In [1]: import numpy as np

In [2]: from numpy import linalg as LA

In [3]: np.set_printoptions(suppress=True, linewidth=100)

In [4]: feats = np.loadtxt("mat.csv", delimiter=",")

In [5]: print(feats)
[[2. 2. 2. 1. 2. 1.]
 [3. 3. 2. 2. 0. 1.]
 [1. 1. 3. 1. 2. 2.]
 [2. 1. 2. 1. 3. 1.]
 [1. 0. 0. 3. 1. 3.]
 [0. 2. 1. 0. 2. 1.]]

In [6]: left, sv, vt = LA.svd(feats)

In [7]: print(np.argmax(sv[:-1] / (sv[1:] + 1e-6)) + 1)
5

In [8]: Y = left[:, :5] @ np.diag(sv[:5]) @ vt[:5]

In [9]: print(LA.matrix_rank(Y))
5

In [10]: print(round(float(LA.norm(feats - Y) / LA.norm(feats)), 3))
0.004

In [11]: print(LA.matrix_rank(feats, rtol=0.05))
5

In [12]: Y = feats / LA.norm(feats, axis=1, keepdims=True)

In [13]: cov = Y @ Y.T

In [14]: print((cov - 2 * np.eye(6)).round(6).argmax(axis=1))
[3 0 3 0 2 0]

In [15]: print(cov[1].round(3))
[0.862 1.    0.689 0.689 0.516 0.548]

In [16]: rng = np.random.default_rng(4996)

In [17]: lab = rng.integers(0, 2, 11)

In [18]: X = np.array([[3, 1, 2, -2, -1, -3, 3, 3, 3, -1, -3],
    ...:     [0, 0, 2, -2, 2, 1, -1, 1, -1, 0, -3],
    ...:     [2, -2, -2, 2, -2, 1, -3, 3, -3, -3, -1],
    ...:     [0, 0, 3, 2, -1, 2, -3, -1, 3, 1, -2],
    ...:     [-2, 1, 2, 2, 2, 3, 1, 3, -1, 2, 1],
    ...:     [2, 1, -2, 1, -2, 1, -2, 0, 0, 3, -1],
    ...:     [1, -1, -2, -3, -1, -3, 1, -1, 3, 3, -3],
    ...:     [-1, -2, 1, 0, -3, 2, 0, 0, -3, -1, -3],
    ...:     [0, 1, 0, -2, 2, -3, 1, 0, -2, 1, -1],
    ...:     [-2, 0, 2, 2, 0, 2, -1, 0, 2, -1, 3],
    ...:     [1, 1, 1, 3, -2, 0, -2, 1, 3, 1, 0]]) * (lab[:, None] == lab)

In [19]: print(X)
[[ 3  0  0 -2  0 -3  3  3  0 -1 -3]
 [ 0  0  2  0  2  0  0  0 -1  0  0]
 [ 0 -2 -2  0 -2  0  0  0 -3  0  0]
 [ 0  0  0  2  0  2 -3 -1  0  1 -2]
 [ 0  1  2  0  2  0  0  0 -1  0  0]
 [ 2  0  0  1  0  1 -2  0  0  3 -1]
 [ 1  0  0 -3  0 -3  1 -1  0  3 -3]
 [-1  0  0  0  0  2  0  0  0 -1 -3]
 [ 0  1  0  0  2  0  0  0 -2  0  0]
 [-2  0  0  2  0  2 -1  0  0 -1  3]
 [ 1  0  0  3  0  0 -2  1  0  1  0]]

In [20]: r0 = np.array([3, -1, -3, 0, -2, -2])

In [21]: Y = feats + np.outer(r0, np.eye(6)[5])

In [22]: print(np.round(LA.det(Y) / LA.det(feats), 3), round(1 + LA.solve(feats, r0)[5], 3))
43.2 43.2

In [23]: q, r_ = LA.qr(feats)

In [24]: print(q.shape, r_.shape)
(6, 6) (6, 6)

In [25]: print(np.round(q.T @ q, 3) + 0)
[[1. 0. 0. 0. 0. 0.]
 [0. 1. 0. 0. 0. 0.]
 [0. 0. 1. 0. 0. 0.]
 [0. 0. 0. 1. 0. 0.]
 [0. 0. 0. 0. 1. 0.]
 [0. 0. 0. 0. 0. 1.]]

In [26]: print(np.round(np.abs(np.diag(r_)), 3))
[4.359 2.351 2.342 2.242 2.547 0.073]

In [27]: cov = X.T @ X

In [28]: print(np.round(LA.eigvalsh(cov)[::-1], 3))
[96.872 46.439 30.328 20.127 19.328 16.042  2.427  2.412  0.775  0.218  0.032]

In [29]: print(np.allclose(cov, cov.T))
True

In [30]: print(np.trace(cov), (X ** 2).sum())
235 235

In [31]: print(LA.matrix_rank(cov))
11

In [32]: print(np.round(LA.svd(X, compute_uv=False) ** 2, 3))
[96.872 46.439 30.328 20.127 19.328 16.042  2.427  2.412  0.775  0.218  0.032]

In [33]: print(cov)
[[ 20   0   0  -8   0 -16   6   9   0  10 -17]
 [  0   6   6   0   8   0   0   0   3   0   0]
 [  0   6  12   0  12   0   0   0   2   0   0]
 [ -8   0   0  31   0  24 -25  -2   0  -1  16]
 [  0   8  12   0  16   0   0   0  -2   0   0]
 [-16   0   0  24   0  31 -22  -8   0  -5  13]
 [  6   0   0 -25   0 -22  28   9   0 -10  -7]
 [  9   0   0  -2   0  -8   9  12   0  -6  -4]
 [  0   3   2   0  -2   0   0   0  15   0   0]
 [ 10   0   0  -1   0  -5 -10  -6   0  23 -11]
 [-17   0   0  16   0  13  -7  -4   0 -11  41]]

In [34]: vec = np.array([0, 1, 2, 2, 0, 2, 0, 0, 1, 0, 2])

In [35]: target = X @ vec

In [36]: print(target)
[-16   3  -9   4   4   2 -18  -2  -1  14   6]

In [37]: print(np.round(LA.solve(X, 2 * target), 3) + 0)
[0. 2. 4. 4. 0. 4. 0. 0. 2. 0. 4.]

In [38]: print(np.round(LA.solve(X.T, X[3]), 3) + 0)
[0. 0. 0. 1. 0. 0. 0. 0. 0. 0. 0.]

In [39]: print(np.round(LA.solve(X, target), 3) + 0)
[0. 1. 2. 2. 0. 2. 0. 0. 1. 0. 2.]

In [40]: A = np.loadtxt("w.csv", delimiter=",")

In [41]: print(A.round(3))
[[ 0.707  0.     0.     0.707  0.     0.     0.     0.   ]
 [ 0.     1.     0.     0.     0.     0.     0.     0.   ]
 [ 0.     0.     1.     0.     0.     0.     0.     0.   ]
 [-0.707  0.     0.     0.707  0.     0.     0.     0.   ]
 [ 0.     0.     0.     0.     1.     0.     0.     0.   ]
 [ 0.     0.     0.     0.     0.     1.     0.     0.   ]
 [ 0.     0.     0.     0.     0.     0.     1.     0.   ]
 [ 0.     0.     0.     0.     0.     0.     0.     1.   ]]

In [42]: print(np.round(A.T @ A, 3) + 0)
[[1. 0. 0. 0. 0. 0. 0. 0.]
 [0. 1. 0. 0. 0. 0. 0. 0.]
 [0. 0. 1. 0. 0. 0. 0. 0.]
 [0. 0. 0. 1. 0. 0. 0. 0.]
 [0. 0. 0. 0. 1. 0. 0. 0.]
 [0. 0. 0. 0. 0. 1. 0. 0.]
 [0. 0. 0. 0. 0. 0. 1. 0.]
 [0. 0. 0. 0. 0. 0. 0. 1.]]

In [43]: print(np.round(LA.pinv(A), 3))
[[ 0.707  0.     0.    -0.707  0.     0.     0.     0.   ]
 [ 0.     1.     0.     0.     0.     0.     0.     0.   ]
 [ 0.     0.     1.     0.     0.     0.     0.     0.   ]
 [ 0.707  0.     0.     0.707  0.     0.     0.     0.   ]
 [ 0.     0.     0.     0.     1.     0.     0.     0.   ]
 [ 0.     0.     0.     0.     0.     1.     0.     0.   ]
 [ 0.     0.     0.     0.     0.     0.     1.     0.   ]
 [ 0.     0.     0.     0.     0.     0.     0.     1.   ]]

In [44]: print(np.flatnonzero(LA.matrix_power((A != 0) + (A.T != 0) + np.eye(8), 8)[6]))
[6]

In [45]: print(np.round(A @ A, 3) + 0)
[[ 0.  0.  0.  1.  0.  0.  0.  0.]
 [ 0.  1.  0.  0.  0.  0.  0.  0.]
 [ 0.  0.  1.  0.  0.  0.  0.  0.]
 [-1.  0.  0.  0.  0.  0.  0.  0.]
 [ 0.  0.  0.  0.  1.  0.  0.  0.]
 [ 0.  0.  0.  0.  0.  1.  0.  0.]
 [ 0.  0.  0.  0.  0.  0.  1.  0.]
 [ 0.  0.  0.  0.  0.  0.  0.  1.]]

In [46]: print((LA.matrix_power((A != 0) + (A.T != 0) + np.eye(8), 8) > 0).astype(int))
[[1 0 0 1 0 0 0 0]
 [0 1 0 0 0 0 0 0]
 [0 0 1 0 0 0 0 0]
 [1 0 0 1 0 0 0 0]
 [0 0 0 0 1 0 0 0]
 [0 0 0 0 0 1 0 0]
 [0 0 0 0 0 0 1 0]
 [0 0 0 0 0 0 0 1]]

In [47]: Z = np.array([[2, -1, -2, -1, -2, 2, 0, 0]])

In [48]: K = rng.normal(size=(10, 1)) @ Z + np.array([1, 2, 2, 2, 2, 2, 1, 2])

In [49]: print(K.round(3))
[[ 2.026  1.487  0.974  1.487  0.974  3.026  1.     2.   ]
 [-2.313  3.657  5.313  3.657  5.313 -1.313  1.     2.   ]
 [ 2.187  1.407  0.813  1.407  0.813  3.187  1.     2.   ]
 [-0.432  2.716  3.432  2.716  3.432  0.568  1.     2.   ]
 [ 0.796  2.102  2.204  2.102  2.204  1.796  1.     2.   ]
 [ 2.317  1.342  0.683  1.342  0.683  3.317  1.     2.   ]
 [ 1.81   1.595  1.19   1.595  1.19   2.81   1.     2.   ]
 [-0.067  2.534  3.067  2.534  3.067  0.933  1.     2.   ]
 [ 1.153  1.924  1.847  1.924  1.847  2.153  1.     2.   ]
 [ 0.327  2.337  2.673  2.337  2.673  1.327  1.     2.   ]]

In [50]: def softmax(z):
    ...:     e = np.exp(z - z.max(axis=-1, keepdims=True))
    ...:     return e / e.sum(axis=-1, keepdims=True)
    ...: 

In [51]: print(np.round(softmax(K[1] + -3), 3) + 0)
[0.    0.078 0.411 0.078 0.411 0.001 0.006 0.015]

In [52]: scores = K @ K.T / np.sqrt(8)

In [53]: print(np.round(softmax(scores)[1] @ K, 3))
[-2.313  3.657  5.313  3.657  5.313 -1.313  1.     2.   ]

In [54]: left, sv, vt = LA.svd(K)

In [55]: evecs = vt[:(sv > 1e-8).sum()]

In [56]: vec = K[8] + -3 * K[7] + rng.integers(2) * np.eye(8)[6]

In [57]: print(vec.round(3))
[ 1.354 -5.677 -7.354 -5.677 -7.354 -0.646 -1.    -4.   ]

In [58]: print(LA.matrix_rank(np.vstack([K, vec])))
3

In [59]: print(np.allclose(evecs.T @ evecs @ vec, vec))
False

In [60]: left, sv, vt = LA.svd(K)

In [61]: print(np.argmax(sv[:-1] / (sv[1:] + 1e-6)) + 1)
2

In [62]: Y = left[:, :2] @ np.diag(sv[:2]) @ vt[:2]

In [63]: print(LA.matrix_rank(Y))
2

In [64]: arr = np.diag(np.array([2, -2, 1, -2]))

In [65]: print(arr)
[[ 2  0  0  0]
 [ 0 -2  0  0]
 [ 0  0  1  0]
 [ 0  0  0 -2]]

In [66]: Y = arr[0, 0] * arr[1:] - np.outer(arr[1:, 0], arr[0])

In [67]: print(Y)
[[ 0 -4  0  0]
 [ 0  0  2  0]
 [ 0  0  0 -4]]

In [68]: print(np.flatnonzero(~Y.round(6).any(axis=1)))
[]

In [69]: print(LA.matrix_rank(Y), LA.matrix_rank(arr))
3 4

In [70]: print(arr[:, 0] / arr[0, 0])
[1. 0. 0. 0.]

In [71]: cov = Y.T @ Y

In [72]: print(cov)
[[ 0  0  0  0]
 [ 0 16  0  0]
 [ 0  0  4  0]
 [ 0  0  0 16]]

In [73]: print((Y @ Y.T).shape)
(3, 3)

In [74]: print(np.diag(cov))
[ 0 16  4 16]

In [75]: print(np.round(LA.svd(Y, compute_uv=False) ** 2, 3))
[16. 16.  4.]

In [76]: print(np.trace(cov), (Y ** 2).sum())
36 36

In [77]: m1 = np.load("run13.npy")

In [78]: print(m1)
[[ 0  0 -1  1  4  3  5  4]
 [ 0  0 -3 -3  5  4  6  0]
 [-1 -3  6  4 -5 -3 -2 -6]
 [ 1 -3  4 -4  3 -1 -2 -4]
 [ 4  5 -5  3  6 -1  4  1]
 [ 3  4 -3 -1 -1 -4  0  3]
 [ 5  6 -2 -2  4  0 -6  0]
 [ 4  0 -6 -4  1  3  0  2]]

In [79]: print(np.all(LA.eigvalsh(m1) > 0))
False

In [80]: r0 = np.array([2, -4, -2])

In [81]: print(np.correlate(m1[4], m1[3], "full"))
[-16 -28   6   5 -26 -30  17 -36  -1  25 -32  21  -9   1   1]

In [82]: r0, g = m1[3], m1[6]

In [83]: print(r0 @ g)
11

In [84]: print(r0 @ r0)
72

In [85]: p = (r0 @ g) / (r0 @ r0) * r0

In [86]: print(np.round(g - p, 3))
[ 4.847  6.458 -2.611 -1.389  3.542  0.153 -5.694  0.611]

In [87]: print(p.round(3))
[ 0.153 -0.458  0.611 -0.611  0.458 -0.153 -0.306 -0.611]

In [88]: lab = rng.permutation(8)

In [89]: print(lab)
[4 3 0 7 1 5 2 6]

In [90]: Y = m1[lab][:, lab]

In [91]: print(np.diag(Y))
[ 6 -4  0  2  0 -4  6 -6]

In [92]: print(Y)
[[ 6  3  4  1  5 -1 -5  4]
 [ 3 -4  1 -4 -3 -1  4 -2]
 [ 4  1  0  4  0  3 -1  5]
 [ 1 -4  4  2  0  3 -6  0]
 [ 5 -3  0  0  0  4 -3  6]
 [-1 -1  3  3  4 -4 -3  0]
 [-5  4 -1 -6 -3 -3  6 -2]
 [ 4 -2  5  0  6  0 -2 -6]]

In [93]: vec = np.array([0, -1, -3, 1, -3, -2, 3, -3])

In [94]: print(Y * vec)
[[  0  -3 -12   1 -15   2 -15 -12]
 [  0   4  -3  -4   9   2  12   6]
 [  0  -1   0   4   0  -6  -3 -15]
 [  0   4 -12   2   0  -6 -18   0]
 [  0   3   0   0   0  -8  -9 -18]
 [  0   1  -9   3 -12   8  -9   0]
 [  0  -4   3  -6   9   6  18   6]
 [  0   2 -15   0 -18   0  -6  18]]

In [95]: print(Y @ np.eye(8)[0])
[ 6.  3.  4.  1.  5. -1. -5.  4.]

In [96]: print(np.einsum("ij,j->i", Y, vec))
[-54  26 -21 -30 -32 -18  32 -19]

In [97]: print(Y @ (2 * vec))
[-108   52  -42  -60  -64  -36   64  -38]

In [98]: print(Y @ np.ones(8))
[ 17.  -6.  16.   0.   9.   1. -10.   5.]

In [99]: print(Y @ vec)
[-54  26 -21 -30 -32 -18  32 -19]

In [100]: print(np.sign((Y @ vec).round(6)))
[-1  1 -1 -1 -1 -1  1 -1]

In [101]: print((Y @ vec).argmax())
6

In [102]: F = 0.2 ** np.abs(np.subtract.outer(np.arange(5), np.arange(5)))

In [103]: print(F.round(3))
[[1.    0.2   0.04  0.008 0.002]
 [0.2   1.    0.2   0.04  0.008]
 [0.04  0.2   1.    0.2   0.04 ]
 [0.008 0.04  0.2   1.    0.2  ]
 [0.002 0.008 0.04  0.2   1.   ]]

In [104]: print(np.einsum("ii->", F))
5.0

In [105]: print(np.round(np.kron(np.eye(2, dtype=int), F), 3))
[[1.    0.2   0.04  0.008 0.002 0.    0.    0.    0.    0.   ]
 [0.2   1.    0.2   0.04  0.008 0.    0.    0.    0.    0.   ]
 [0.04  0.2   1.    0.2   0.04  0.    0.    0.    0.    0.   ]
 [0.008 0.04  0.2   1.    0.2   0.    0.    0.    0.    0.   ]
 [0.002 0.008 0.04  0.2   1.    0.    0.    0.    0.    0.   ]
 [0.    0.    0.    0.    0.    1.    0.2   0.04  0.008 0.002]
 [0.    0.    0.    0.    0.    0.2   1.    0.2   0.04  0.008]
 [0.    0.    0.    0.    0.    0.04  0.2   1.    0.2   0.04 ]
 [0.    0.    0.    0.    0.    0.008 0.04  0.2   1.    0.2  ]
 [0.    0.    0.    0.    0.    0.002 0.008 0.04  0.2   1.   ]]

In [106]: print(round(LA.det(F.T), 3))
0.849

In [107]: print(round(float(np.einsum("ij,ji->", F, F)), 3))
5.33

In [108]: print(np.round(np.poly(F), 3))
[ 1.    -5.     9.835 -9.515  4.53  -0.849]

In [109]: print(np.round(LA.eigvals(F).sum().real, 3))
5.0

In [110]: Lm = LA.cholesky(F)

In [111]: print(np.round(np.prod(np.diag(Lm)) ** 2, 3), np.round(LA.det(F), 3))
0.849 0.849

In [112]: print(np.diag(Lm) ** 2)
[1.   0.96 0.96 0.96 0.96]

In [113]: print(np.round(Lm @ Lm.T, 3))
[[1.    0.2   0.04  0.008 0.002]
 [0.2   1.    0.2   0.04  0.008]
 [0.04  0.2   1.    0.2   0.04 ]
 [0.008 0.04  0.2   1.    0.2  ]
 [0.002 0.008 0.04  0.2   1.   ]]

In [114]: print(LA.eigvalsh(F).min() > 0)
True

In [115]: evals, evecs = LA.eigh(F)

In [116]: vec = np.array([-2, -1, 2, -2, 3])

In [117]: print(round(vec @ F @ vec, 3))
18.317

In [118]: print(np.abs(F).sum(axis=1).max(), np.round(np.abs(evals).max(), 3))
1.48 1.399

In [119]: print(np.round(evecs * np.abs(evals) @ evecs.T, 3))
[[1.    0.2   0.04  0.008 0.002]
 [0.2   1.    0.2   0.04  0.008]
 [0.04  0.2   1.    0.2   0.04 ]
 [0.008 0.04  0.2   1.    0.2  ]
 [0.002 0.008 0.04  0.2   1.   ]]
